>>> import numpy as np
>>> from numpy import linalg as LA
>>> np.set_printoptions(precision=1, suppress=True, linewidth=100)
>>> W0 = np.array([[-0.8, 0.8, 1.5],
...     [-0.4, -1.6, -2.4],
...     [2.2, -0.6, -0.3],
...     [-0.6, 0.3, 1.7],
...     [-0.4, -0.4, -1.4],
...     [-2.4, -0.6, -0.9],
...     [0.8, -1.4, 0.4],
...     [-0.8, -0.7, 0.5],
...     [-0.5, 0.4, 0.3],
...     [-0.9, 4.5, 0.1],
...     [-1.4, 0.4, 0.3],
...     [-1.2, -0.7, 0.6],
...     [0.0, -0.6, -0.1],
...     [-0.6, 0.3, -0.5],
...     [0.3, 0.4, -0.9]])
>>> W0[2] *= 5
>>> W0
array([[-0.8,  0.8,  1.5],
       [-0.4, -1.6, -2.4],
       [11. , -3. , -1.5],
       [-0.6,  0.3,  1.7],
       [-0.4, -0.4, -1.4],
       [-2.4, -0.6, -0.9],
       [ 0.8, -1.4,  0.4],
       [-0.8, -0.7,  0.5],
       [-0.5,  0.4,  0.3],
       [-0.9,  4.5,  0.1],
       [-1.4,  0.4,  0.3],
       [-1.2, -0.7,  0.6],
       [ 0. , -0.6, -0.1],
       [-0.6,  0.3, -0.5],
       [ 0.3,  0.4, -0.9]])
>>> cen = W0 - W0.mean(axis=0)
>>> vecs = LA.svd(cen)[2][:1]
>>> out = cen - cen @ vecs.T @ vecs
>>> out.std(axis=0)
array([0.5, 1.2, 1. ])
>>> np.round(np.diag(vecs.T @ vecs), 1) + 0
array([0.9, 0.1, 0. ])
>>> LA.norm(out, axis=1).round(6).argmax()
np.int64(9)
>>> round(LA.norm(out) / LA.norm(cen), 1)
np.float64(0.5)
>>> x0 = np.array([6, 3, 6])
>>> target = W0 @ x0
>>> np.round(LA.pinv(W0) @ W0, 1) + 0
array([[1., 0., 0.],
       [0., 1., 0.],
       [0., 0., 1.]])
>>> LA.solve(W0.T @ W0, W0.T @ target)
array([6., 3., 6.])
>>> rng = np.random.default_rng(204)
>>> target = target + 0.3 * rng.normal(size=15)
>>> target
array([  6.9, -21.6,  48.7,   7.8, -12. , -21.9,   2.8,  -3.8,  -0.6,   8.7,  -5.8,  -6. ,  -2.5,
        -5.4,  -2.3])
>>> coef, *_ = LA.lstsq(W0, target)
>>> coef.round()
array([6., 3., 6.])
>>> [round(float(LA.norm(LA.solve(W0.T @ W0 + lam * np.eye(3), W0.T @ target))), 2) for lam in (0, 1, 10, 100)]
[9.06, 8.72, 6.69, 2.79]
>>> cen = W0 - W0.mean(axis=0)
>>> left, sig, VT = LA.svd(cen, full_matrices=False)
>>> np.abs(VT[0]).argmax()
np.int64(0)
>>> LA.matrix_rank(cen)
np.int64(3)
>>> np.round(np.abs(VT[-1]), 1) + 0
array([0. , 0.4, 0.9])
>>> sig ** 2 / (sig ** 2).sum()
array([0.8, 0.1, 0.1])
>>> (np.sign(left[:, 0]) == np.sign(left[0, 0])).astype(int)
array([1, 0, 0, 1, 1, 1, 0, 1, 1, 1, 1, 1, 0, 1, 0])
>>> gram = np.cov(W0, rowvar=False)
>>> W0.std(axis=0)
array([3. , 1.6, 1.1])
>>> gram
array([[ 9.6, -2.6, -1.2],
       [-2.6,  2.6,  0.7],
       [-1.2,  0.7,  1.3]])
>>> def softmax(z):
...     e = np.exp(z - z.max(axis=-1, keepdims=True))
...     return e / e.sum(axis=-1, keepdims=True)
... 
>>> np.round(softmax(gram[1] + 4), 1) + 0
array([0. , 0.9, 0.1])
>>> np.round(softmax(gram[1]), 1) + 0
array([0. , 0.9, 0.1])
>>> softmax(gram).sum(axis=1)
array([1., 1., 1.])
>>> att = gram @ gram.T / np.sqrt(3)
>>> softmax(att).round(6).argmax(axis=1)
array([0, 1, 1])
>>> np.round(softmax(att + np.triu(np.full(att.shape, -np.inf), 1)), 1) + 0
array([[1. , 0. , 0. ],
       [0. , 1. , 0. ],
       [0. , 0.8, 0.2]])
